>>> import numpy as np
>>> from numpy import linalg as LA
>>> np.set_printoptions(precision=3, suppress=True, linewidth=140, sign=" ")
>>> def tidy(a):
...     return np.round(a, 3) + 0
... 
>>> M = np.array([[5, 0, 1, 4, 2, 1, 1, 2],
...     [2, 5, 0, 1, 4, 2, 1, 1],
...     [1, 2, 5, 0, 1, 4, 2, 1],
...     [1, 1, 2, 5, 0, 1, 4, 2],
...     [2, 1, 1, 2, 5, 0, 1, 4],
...     [4, 2, 1, 1, 2, 5, 0, 1],
...     [1, 4, 2, 1, 1, 2, 5, 0],
...     [0, 1, 4, 2, 1, 1, 2, 5]])
>>> print(M)
[[ 5  0  1  4  2  1  1  2]
 [ 2  5  0  1  4  2  1  1]
 [ 1  2  5  0  1  4  2  1]
 [ 1  1  2  5  0  1  4  2]
 [ 2  1  1  2  5  0  1  4]
 [ 4  2  1  1  2  5  0  1]
 [ 1  4  2  1  1  2  5  0]
 [ 0  1  4  2  1  1  2  5]]
>>> rng = np.random.default_rng(96)
>>> out = M + rng.integers(-2, 3, (8, 5)) @ rng.integers(-2, 3, (5, 8))
>>> out
array([[ 0,  3,  3,  3, -1, -7,  9,  3],
       [ 2,  1,  2,  3,  0,  4,  3,  1],
       [-1,  0, -3, -2,  3, 13,  0, -2],
       [-4,  6,  3,  3, -1, -8, 11,  3],
       [-1,  2, -6,  2,  9,  7,  2, -5],
       [ 9, -3,  3,  6,  4, 14, -4, -7],
       [ 4,  5,  2,  6,  4,  6,  3, -8],
       [ 6, -3,  8,  8,  0,  6, -2,  2]])
>>> np.abs(out - M).sum(axis=1)
array([ 31,  16,  30,  31,  32,  40,  26,  33])
>>> print(out - M)
[[-5  3  2 -1 -3 -8  8  1]
 [ 0 -4  2  2 -4  2  2  0]
 [-2 -2 -8 -2  2  9 -2 -3]
 [-5  5  1 -2 -1 -9  7  1]
 [-3  1 -7  0  4  7  1 -9]
 [ 5 -5  2  5  2  9 -4 -8]
 [ 3  1  0  5  3  4 -2 -8]
 [ 6 -4  4  6 -1  5 -4 -3]]
>>> LA.matrix_rank(out - M, tol=1e-8)
np.int64(5)
>>> tidy(LA.norm(out, "nuc"))
np.float64(84.593)
>>> tidy(LA.norm(out[2] - out[7]))
np.float64(18.894)
>>> print(tidy(LA.norm(out[2], 1)), tidy(LA.norm(out[2], np.inf)))
24.0 13.0
>>> X = np.load("data.npy")
>>> X
array([[ 1.   ,  0.   ,  0.   ,  0.   ,  0.   ],
       [ 0.   ,  0.5  ,  0.   ,  0.   ,  0.5  ],
       [ 0.   ,  0.   ,  1.   ,  0.   ,  0.   ],
       [ 0.5  ,  0.   ,  0.   ,  0.5  ,  0.   ],
       [ 0.   ,  0.   ,  0.   ,  0.333,  0.667]])
>>> P = np.triu(np.array([[1, -4, -3, 0, -5],
...     [-2, 4, -1, -5, -2],
...     [2, -2, -4, 0, 3],
...     [2, 5, 4, 0, -4],
...     [0, -1, 2, 1, -2]]), 1) + np.eye(5)
>>> out = P @ X @ LA.inv(P)
>>> tidy(out)
array([[   1.   ,    2.   ,    2.   ,    8.335,   31.005],
       [  -2.5  ,   -9.5  ,  -18.   ,  -50.666, -180.998],
       [   0.   ,    0.   ,    1.   ,    0.999,    2.997],
       [   0.5  ,    2.   ,    3.5  ,    9.168,   30.004],
       [   0.   ,    0.   ,    0.   ,    0.333,    1.999]])
>>> print(LA.matrix_rank(out))
5
>>> arr = np.load("a.npy")
>>> arr
array([[ 2,  2,  3],
       [ 0,  2,  3],
       [ 2,  0,  0],
       [ 1,  1,  1],
       [ 3,  2,  0],
       [ 2,  2,  3],
       [ 1,  1,  3]])
>>> P = arr @ LA.solve(arr.T @ arr, arr.T)
>>> LA.matrix_rank(np.eye(7) - P)
np.int64(4)
>>> np.allclose(P @ P, P)
True
>>> theta = np.radians(180)
>>> Rm = np.eye(8)
>>> Rm[0, 0] = Rm[6, 6] = np.cos(theta)
>>> Rm[0, 6], Rm[6, 0] = -np.sin(theta), np.sin(theta)
>>> tidy(Rm)
array([[-1.,  0.,  0.,  0.,  0.,  0.,  0.,  0.],
       [ 0.,  1.,  0.,  0.,  0.,  0.,  0.,  0.],
       [ 0.,  0.,  1.,  0.,  0.,  0.,  0.,  0.],
       [ 0.,  0.,  0.,  1.,  0.,  0.,  0.,  0.],
       [ 0.,  0.,  0.,  0.,  1.,  0.,  0.,  0.],
       [ 0.,  0.,  0.,  0.,  0.,  1.,  0.,  0.],
       [ 0.,  0.,  0.,  0.,  0.,  0., -1.,  0.],
       [ 0.,  0.,  0.,  0.,  0.,  0.,  0.,  1.]])
>>> out = M @ Rm.T
>>> tidy(LA.det(Rm)), np.trace(Rm)
(np.float64(1.0), np.float64(4.0))
>>> print(np.abs(out - M).max(axis=0))
[ 10.   0.   0.   0.   0.   0.  10.   0.]
>>> u, v = arr[5], arr[1]
>>> u @ v
np.int64(13)
>>> p = (u @ v) / (u @ u) * u
>>> print(tidy(v - p))
[-1.529  0.471  0.706]
>>> np.outer(u, v)
array([[ 0,  4,  6],
       [ 0,  4,  6],
       [ 0,  6,  9]])
>>> tidy(LA.norm(u + v) ** 2 + LA.norm(u - v) ** 2)
np.float64(60.0)
>>> tidy((v - p) @ u)
np.float64(0.0)
>>> print(LA.matrix_rank(np.outer(u, v)))
1
>>> u = np.array([2, 0])
>>> np.cross(arr[2, :3], arr[3, :3])
array([ 0, -2,  2])
>>> np.array([np.convolve(row, u, "same") for row in arr])
array([[ 4,  4,  6],
       [ 0,  4,  6],
       [ 4,  0,  0],
       [ 2,  2,  2],
       [ 6,  4,  0],
       [ 4,  4,  6],
       [ 2,  2,  6]])
>>> np.polyval(u, arr[2])
array([ 4,  0,  0])
>>> J = np.load("mat.npy")
>>> print(J)
[[-0.2    1.4    0.4   -1.    -0.383 -0.4    0.5  ]
 [-1.3    0.4    1.8   -0.4   -1.789  0.7    0.6  ]
 [-1.7    0.2    0.3    0.5   -0.259  0.6    1.5  ]
 [-0.6   -0.1    0.1    1.3   -0.127 -1.     0.5  ]
 [ 0.3   -1.2   -0.8   -2.     0.804  0.6    0.3  ]
 [-0.9    1.    -0.7    0.     0.729 -0.3   -0.5  ]
 [-0.7   -0.3    1.8   -1.    -1.784 -0.8   -0.4  ]
 [ 0.    -0.6   -1.5   -1.1    1.505 -0.3    0.1  ]
 [ 0.7   -0.3   -0.4   -0.7    0.399  1.    -1.4  ]
 [-1.6    1.8   -0.2    1.2    0.194  0.9    1.1  ]
 [-1.8   -1.    -1.     1.7    0.98  -0.1   -1.   ]
 [ 1.5    0.3    0.8    1.1   -0.838  0.7   -0.7  ]
 [ 1.    -1.3    0.9    0.    -0.876  0.8   -1.8  ]
 [ 0.7   -1.1    1.    -1.4   -0.975 -0.3    1.1  ]
 [-1.2    1.    -0.7   -1.     0.694 -1.2   -1.   ]
 [ 0.9    0.6    1.2    1.1   -1.201  0.2   -1.4  ]
 [ 1.    -0.2   -1.1   -0.7    1.118  0.9    0.   ]
 [-1.    -1.3   -0.3    0.1    0.293  1.    -2.7  ]
 [-2.    -2.7    0.7    1.7   -0.66  -0.4    0.2  ]
 [ 0.2    1.    -0.5   -0.7    0.514 -1.2    0.2  ]
 [ 0.5   -0.3   -1.    -0.5    1.038 -0.6   -1.3  ]
 [-0.3   -1.2    0.5   -0.5   -0.547  2.6    1.1  ]
 [ 1.2    0.7   -0.2   -0.5    0.2   -1.3   -0.4  ]
 [ 2.    -0.8    1.     1.5   -1.034  2.2    0.5  ]]
>>> G = np.cov(J, rowvar=False)
>>> np.argsort(-J.std(axis=0).round(6), kind="stable")
array([ 0,  3,  1,  6,  5,  4,  2])
>>> tidy(J.std(axis=0))
array([ 1.118,  1.036,  0.909,  1.047,  0.911,  1.   ,  1.028])
>>> tidy(np.polyfit(J[:, 6], J[:, 0], 1))
array([-0.189, -0.176])
>>> G.shape
(7, 7)
>>> tidy(np.corrcoef(J[:, 6], J[:, 0])[0, 1])
np.float64(-0.173)
>>> x0 = np.array([8, 8, 4, 2, 8, 4, 5])
>>> y = J @ x0
>>> tidy(LA.lstsq(J, y)[0])
array([ 8.,  8.,  4.,  2.,  8.,  4.,  5.])
>>> tidy(LA.solve(J.T @ J, J.T @ y))
array([ 8.,  8.,  4.,  2.,  8.,  4.,  5.])
>>> y = y + 0.02 * rng.normal(size=24)
>>> tidy(y)
array([  7.043,  -9.355,  -1.958,  -5.137,  -4.046,   0.169, -22.265,  -1.697,   0.41 ,  13.878, -20.531,  12.366, -11.607,  -5.546,
       -10.684,   3.175,  13.132, -26.535, -37.277,   6.538,  -4.008,   0.488,   7.842,  19.631])
>>> c, *_ = LA.lstsq(J, y)
>>> c.round()
array([ 8.,  8.,  4.,  2.,  8.,  4.,  5.])
>>> tidy(LA.norm(y - J @ c))
np.float64(0.113)
>>> tidy(c)
array([ 7.999,  8.005,  4.289,  2.007,  8.298,  4.002,  4.996])
>>> W1 = np.array([[1, -2, -1],
...     [0, -1, -2],
...     [0, -1, -2],
...     [-2, 0, -1],
...     [2, -1, 2],
...     [1, 1, -2],
...     [1, 0, 2]])
>>> c = np.array([2, -3, 3])
>>> act = np.maximum(J @ W1 + c, 0)
>>> LA.matrix_rank(act)
np.int64(3)
>>> (act > 0).astype(int)
array([[ 1,  0,  1],
       [ 0,  0,  0],
       [ 1,  1,  1],
       [ 0,  0,  1],
       [ 1,  0,  1],
       [ 1,  0,  1],
       [ 0,  0,  0],
       [ 1,  0,  1],
       [ 1,  0,  1],
       [ 1,  0,  1],
       [ 0,  1,  1],
       [ 0,  0,  0],
       [ 1,  0,  0],
       [ 1,  0,  1],
       [ 1,  0,  1],
       [ 0,  0,  0],
       [ 1,  0,  1],
       [ 0,  1,  1],
       [ 0,  1,  1],
       [ 1,  0,  1],
       [ 1,  0,  1],
       [ 1,  1,  1],
       [ 1,  0,  1],
       [ 1,  0,  0]])
>>> tidy((act > 0).mean(axis=0))
array([ 0.667,  0.208,  0.75 ])
>>> basis = np.array([[-3, -2, -3], [-3, -2, -2], [0, -1, 2]])
>>> (act @ basis).round(6).argmax(axis=1)
array([ 2,  0,  2,  2,  2,  2,  0,  2,  1,  2,  2,  0,  1,  2,  2,  0,  2,  2,  2,  2,  2,  1,  2,  1])
>>> q, V = LA.qr(J[:, :6])[0], LA.qr(J[:, 6:])[0]
>>> sig = LA.svd(q.T @ V, compute_uv=False)
>>> tidy(np.degrees(np.arccos(sig.clip(0, 1))))
array([ 70.254])
>>> (sig > 0.9).sum()
np.int64(0)
>>> print(tidy(LA.norm(q @ q.T - V @ V.T, 2)))
1.0
>>> tidy(sig)
array([ 0.338])
>>> D = LA.norm(J[:, None] - J[None], axis=-1)
>>> print((D + 1e9 * np.eye(24)).round(6).argmin(axis=1))
[ 19   6   9   2   7  14   1  16  16   2   3  15   8   6   5  11   8   8   3  22   7   2  19  11]
>>> np.flatnonzero(D[2] < D.mean() / 2)
array([ 2])
>>> D.shape
(24, 24)
>>> D[2].round(6).argsort(kind="stable")[:4]
array([ 2,  9,  3,  1])
>>> K = 0.2 ** np.abs(np.subtract.outer(np.arange(6), np.arange(6)))
>>> tidy(K)
array([[ 1.   ,  0.2  ,  0.04 ,  0.008,  0.002,  0.   ],
       [ 0.2  ,  1.   ,  0.2  ,  0.04 ,  0.008,  0.002],
       [ 0.04 ,  0.2  ,  1.   ,  0.2  ,  0.04 ,  0.008],
       [ 0.008,  0.04 ,  0.2  ,  1.   ,  0.2  ,  0.04 ],
       [ 0.002,  0.008,  0.04 ,  0.2  ,  1.   ,  0.2  ],
       [ 0.   ,  0.002,  0.008,  0.04 ,  0.2  ,  1.   ]])
>>> theta = np.radians(30)
>>> Rm = np.eye(6)
>>> Rm[5, 5] = Rm[2, 2] = np.cos(theta)
>>> Rm[5, 2], Rm[2, 5] = -np.sin(theta), np.sin(theta)
>>> print(tidy(Rm))
[[ 1.     0.     0.     0.     0.     0.   ]
 [ 0.     1.     0.     0.     0.     0.   ]
 [ 0.     0.     0.866  0.     0.     0.5  ]
 [ 0.     0.     0.     1.     0.     0.   ]
 [ 0.     0.     0.     0.     1.     0.   ]
 [ 0.     0.    -0.5    0.     0.     0.866]]
>>> out = K @ Rm.T
>>> tidy(np.abs(out - K).max(axis=0))
array([ 0.   ,  0.   ,  0.499,  0.   ,  0.   ,  0.501])
>>> tidy(LA.det(Rm)), tidy(np.trace(Rm))
(np.float64(1.0), np.float64(5.732))
>>> tidy(out)
array([[ 1.   ,  0.2  ,  0.035,  0.008,  0.002, -0.02 ],
       [ 0.2  ,  1.   ,  0.174,  0.04 ,  0.008, -0.099],
       [ 0.04 ,  0.2  ,  0.87 ,  0.2  ,  0.04 , -0.493],
       [ 0.008,  0.04 ,  0.193,  1.   ,  0.2  , -0.065],
       [ 0.002,  0.008,  0.135,  0.2  ,  1.   ,  0.153],
       [ 0.   ,  0.002,  0.507,  0.04 ,  0.2  ,  0.862]])
>>> np.allclose(LA.norm(K, axis=1), LA.norm(out, axis=1))
True
>>> tidy(LA.svd(K, compute_uv=False)), tidy(LA.svd(out, compute_uv=False))
(array([ 1.423,  1.238,  1.034,  0.867,  0.752,  0.687]), array([ 1.423,  1.238,  1.034,  0.867,  0.752,  0.687]))
>>> np.allclose(K @ K.T, out @ out.T)
True
>>> out = np.array([[2, -3, 2, -2, 0, 3, -2],
...     [0, 2, 3, -2, 0, 0, 3],
...     [-3, 1, 1, -3, 2, -2, -2],
...     [3, 3, -3, 3, 0, -2, -2],
...     [3, 2, 2, 1, 0, 1, 3],
...     [2, 1, -3, -1, 0, 1, -1],
...     [2, 3, -1, 1, 1, 2, 0]])
>>> feats = out - out.T
>>> feats
array([[ 0, -3,  5, -5, -3,  1, -4],
       [ 3,  0,  2, -5, -2, -1,  0],
       [-5, -2,  0,  0,  0,  1, -1],
       [ 5,  5,  0,  0, -1, -1, -3],
       [ 3,  2,  0,  1,  0,  1,  2],
       [-1,  1, -1,  1, -1,  0, -3],
       [ 4,  0,  1,  3, -2,  3,  0]])
>>> left, sig, vt = LA.svd(feats)
>>> np.argmax(sig[:-1] / (sig[1:] + 1e-6)) + 1
np.int64(6)
>>> out = left[:, :6] @ np.diag(sig[:6]) @ vt[:6]
>>> LA.matrix_rank(feats, rtol=0.05)
np.int64(6)
>>> print(tidy(np.abs(feats - out).max()))
0.0
>>> np.trace(feats)
np.int64(0)
>>> assert feats == feats.T
Traceback (most recent call last):
  File "<python-input-106>", line 1, in <module>
    assert feats == feats.T
           ^^^^^^^^^^^^^^^^
ValueError: The truth value of an array with more than one element is ambiguous. Use a.any() or a.all()
>>> print(tidy(np.sort(np.abs(LA.eigvals(feats)))))
[  0.      1.326   1.326   5.682   5.682  10.581  10.581]
>>> LA.determinant(feats)
Traceback (most recent call last):
  File "<python-input-108>", line 1, in <module>
    LA.determinant(feats)
    ^^^^^^^^^^^^^^
AttributeError: module 'numpy.linalg' has no attribute 'determinant'
>>> np.allclose(feats @ feats.T, feats.T @ feats)
True
>>> (feats - feats.T) / 2
array([[ 0., -3.,  5., -5., -3.,  1., -4.],
       [ 3.,  0.,  2., -5., -2., -1.,  0.],
       [-5., -2.,  0.,  0.,  0.,  1., -1.],
       [ 5.,  5.,  0.,  0., -1., -1., -3.],
       [ 3.,  2.,  0.,  1.,  0.,  1.,  2.],
       [-1.,  1., -1.,  1., -1.,  0., -3.],
       [ 4.,  0.,  1.,  3., -2.,  3.,  0.]])
>>> feats.inv()
Traceback (most recent call last):
  File "<python-input-111>", line 1, in <module>
    feats.inv()
    ^^^^^^^^^
AttributeError: 'numpy.ndarray' object has no attribute 'inv'
>>> x0 = np.array([3, -5, 1, -5, 3, -5, 0])
>>> h = np.maximum(feats @ x0, 0)
>>> np.maximum(feats @ (3 * x0), 0)
array([  93,  105,    0,    0,    0,    0,    0])
>>> tidy(np.tanh(feats @ x0))
array([ 1.,  1., -1., -1., -1., -1., -1.])
>>> print(np.maximum(feats @ x0, 0) - np.maximum(-feats @ x0, 0))
[ 31  35 -10  -8 -11 -17 -23]
>>> x0 = np.array([2, 2, 0, 0, 0, 0, 0])
>>> tidy(LA.det(feats))
np.float64(0.0)
>>> print(tidy(LA.svd(feats, compute_uv=False)))
[ 10.581  10.581   5.682   5.682   1.326   1.326   0.   ]
>>> x0 @ feats @ x0
np.int64(0)
>>> q = LA.solve(np.eye(7) - feats, np.eye(7) + feats)
>>> tidy(q @ q.T)
array([[ 1.,  0.,  0.,  0.,  0.,  0.,  0.],
       [ 0.,  1.,  0.,  0.,  0.,  0.,  0.],
       [ 0.,  0.,  1.,  0.,  0.,  0.,  0.],
       [ 0.,  0.,  0.,  1.,  0.,  0.,  0.],
       [ 0.,  0.,  0.,  0.,  1.,  0.,  0.],
       [ 0.,  0.,  0.,  0.,  0.,  1.,  0.],
       [ 0.,  0.,  0.,  0.,  0.,  0.,  1.]])
>>> W0 = np.load("layer1.npy")
>>> W0
array([[-6, -4,  4,  0,  2, -3],
       [-4,  4,  6, -2, -2,  2],
       [ 4,  6,  6, -3, -3, -3],
       [ 0, -2, -3, -6,  2, -5],
       [ 2, -2, -3,  2, -4,  2],
       [-3,  2, -3, -5,  2,  4]])
>>> tidy(LA.eigvalsh(W0).min())
np.float64(-10.859)
>>> np.all(LA.eigvalsh(W0) > 0)
np.False_
>>> F = np.array([[0, 1, 0, 1, 0, 1],
...     [2, -2, 2, -2, 2, -2],
...     [-1, -1, -1, -1, -1, -1],
...     [0, 1, 0, 1, 0, 1],
...     [2, -2, 2, -2, 2, -2],
...     [-1, -1, -1, -1, -1, -1]])
>>> left, sig, vt = LA.svd(F)
>>> V = vt[:(sig > 1e-8).sum()]
>>> x0 = F[4] + 5 * F[0] + rng.integers(2) * np.eye(6)[4]
>>> print(x0)
[ 2.  3.  2.  3.  2.  3.]
>>> LA.matrix_rank(np.vstack([F, x0]))
np.int64(2)
>>> tidy(LA.norm(x0 - V.T @ V @ x0))
np.float64(0.0)
